% python3 -q
>>> import numpy as np
>>> np.set_printoptions(precision=2, suppress=True, linewidth=160, sign=" ")
>>> rd = lambda a: np.round(a, 2) + 0
>>> u = np.array([4, 3, 7, 6])
>>> rng = np.random.default_rng(820739)
>>> W0 = np.outer(rng.normal(size=24), u) + 0.3 * rng.normal(size=(24, 4))
>>> rd(W0)
array([[ -3.1 ,  -1.76,  -5.74,  -4.9 ],
       [  0.19,  -0.2 ,   1.16,   0.5 ],
       [ -5.53,  -4.15,  -9.76,  -8.12],
       [ -6.73,  -4.42, -11.29,  -9.5 ],
       [ -2.42,  -1.89,  -4.54,  -4.3 ],
       [  8.85,   5.91,  14.26,  12.66],
       [ -6.38,  -4.73, -10.88,  -8.73],
       [ -3.19,  -2.8 ,  -5.87,  -4.98],
       [  6.13,   4.34,  10.13,   8.9 ],
       [ -4.8 ,  -3.48,  -8.89,  -7.68],
       [  3.07,   2.59,   5.98,   4.72],
       [  4.84,   2.58,   7.52,   6.46],
       [ -2.97,  -2.58,  -5.23,  -4.18],
       [ -0.6 ,  -0.54,  -0.81,  -0.09],
       [ -1.55,  -0.84,  -2.59,  -2.4 ],
       [  5.92,   4.48,   9.61,   8.14],
       [ -0.52,  -0.05,   0.38,   0.19],
       [  4.58,   3.69,   7.94,   7.29],
       [ -1.69,  -1.18,  -3.11,  -2.66],
       [  8.43,   6.42,  14.8 ,  12.82],
       [ -6.18,  -4.6 , -11.08,  -9.35],
       [  1.38,   0.95,   2.47,   2.44],
       [  2.52,   2.66,   5.44,   4.85],
       [ -3.78,  -2.56,  -5.89,  -5.33]])
>>> left, sigma, Vt = np.linalg.svd(W0)
>>> np.argmax(sigma[:-1] / (sigma[1:] + 1e-6)) + 1
np.int64(1)
>>> A2 = left[:, :1] @ np.diag(sigma[:1]) @ Vt[:1]
>>> np.linalg.matrix_rank(A2)
np.int64(1)
>>> np.linalg.matrix_rank(W0, rtol=0.05)
np.int64(1)
>>> rd(np.abs(W0 - A2).max())
np.float64(0.63)
>>> Ac = W0 - W0.mean(axis=1)
Traceback (most recent call last):
  File "<python-input-13>", line 1, in <module>
    Ac = W0 - W0.mean(axis=1)
         ~~~^~~~~~~~~~~~~~~~~
ValueError: operands could not be broadcast together with shapes (24,4) (24,) 
>>> Ac = W0 - W0.mean(axis=0)
>>> left, sigma, Vt = np.linalg.svd(Ac, full_matrices=False)
>>> rd(Vt[0] * np.sign(Vt[0, np.abs(Vt[0]).argmax()]))
array([ 0.39,  0.28,  0.67,  0.57])
>>> np.linalg.matrix_rank(Ac)
np.int64(4)
>>> (np.sign(left[:, 0]) == np.sign(left[0, 0])).astype(int)
array([ 1,  0,  1,  1,  1,  0,  1,  1,  0,  1,  0,  0,  1,  1,  1,  0,  0,  0,  1,  0,  1,  0,  0,  1])
>>> rd(sigma ** 2 / (sigma ** 2).sum())
array([ 1.,  0.,  0.,  0.])
>>> rd(sigma)
array([ 58.5 ,   1.52,   1.43,   1.08])
>>> np.abs(left[:, 0]).argmax()
np.int64(19)
>>> rd((sigma ** 2).sum() ** 2 / (sigma ** 4).sum())
np.float64(1.0)
>>> rd(np.abs(Vt[-1]))
array([ 0.03,  0.19,  0.69,  0.69])
>>> np.abs(Vt[0]).argmax()
np.int64(2)
>>> A = np.load("out15.npy")
>>> A
array([[  2,   3,   4],
       [  5,   6,   7],
       [  8,   9,  10],
       [ 11,  12,  13],
       [ 14,  15,  16]])
>>> z = rng.permutation(4)
>>> A2 = W0[:, z] * rng.choice([-1, 1], 4)
>>> rd(A2)
array([[ -3.1 ,  -4.9 ,   5.74,  -1.76],
       [  0.19,   0.5 ,  -1.16,  -0.2 ],
       [ -5.53,  -8.12,   9.76,  -4.15],
       [ -6.73,  -9.5 ,  11.29,  -4.42],
       [ -2.42,  -4.3 ,   4.54,  -1.89],
       [  8.85,  12.66, -14.26,   5.91],
       [ -6.38,  -8.73,  10.88,  -4.73],
       [ -3.19,  -4.98,   5.87,  -2.8 ],
       [  6.13,   8.9 , -10.13,   4.34],
       [ -4.8 ,  -7.68,   8.89,  -3.48],
       [  3.07,   4.72,  -5.98,   2.59],
       [  4.84,   6.46,  -7.52,   2.58],
       [ -2.97,  -4.18,   5.23,  -2.58],
       [ -0.6 ,  -0.09,   0.81,  -0.54],
       [ -1.55,  -2.4 ,   2.59,  -0.84],
       [  5.92,   8.14,  -9.61,   4.48],
       [ -0.52,   0.19,  -0.38,  -0.05],
       [  4.58,   7.29,  -7.94,   3.69],
       [ -1.69,  -2.66,   3.11,  -1.18],
       [  8.43,  12.82, -14.8 ,   6.42],
       [ -6.18,  -9.35,  11.08,  -4.6 ],
       [  1.38,   2.44,  -2.47,   0.95],
       [  2.52,   4.85,  -5.44,   2.66],
       [ -3.78,  -5.33,   5.89,  -2.56]])
>>> left, _, Vt = np.linalg.svd(W0.T @ A2)
>>> rd(np.linalg.lstsq(W0, A2)[0])
array([[ 1.,  0.,  0.,  0.],
       [ 0.,  0.,  0.,  1.],
       [ 0.,  0., -1.,  0.],
       [ 0.,  1.,  0.,  0.]])
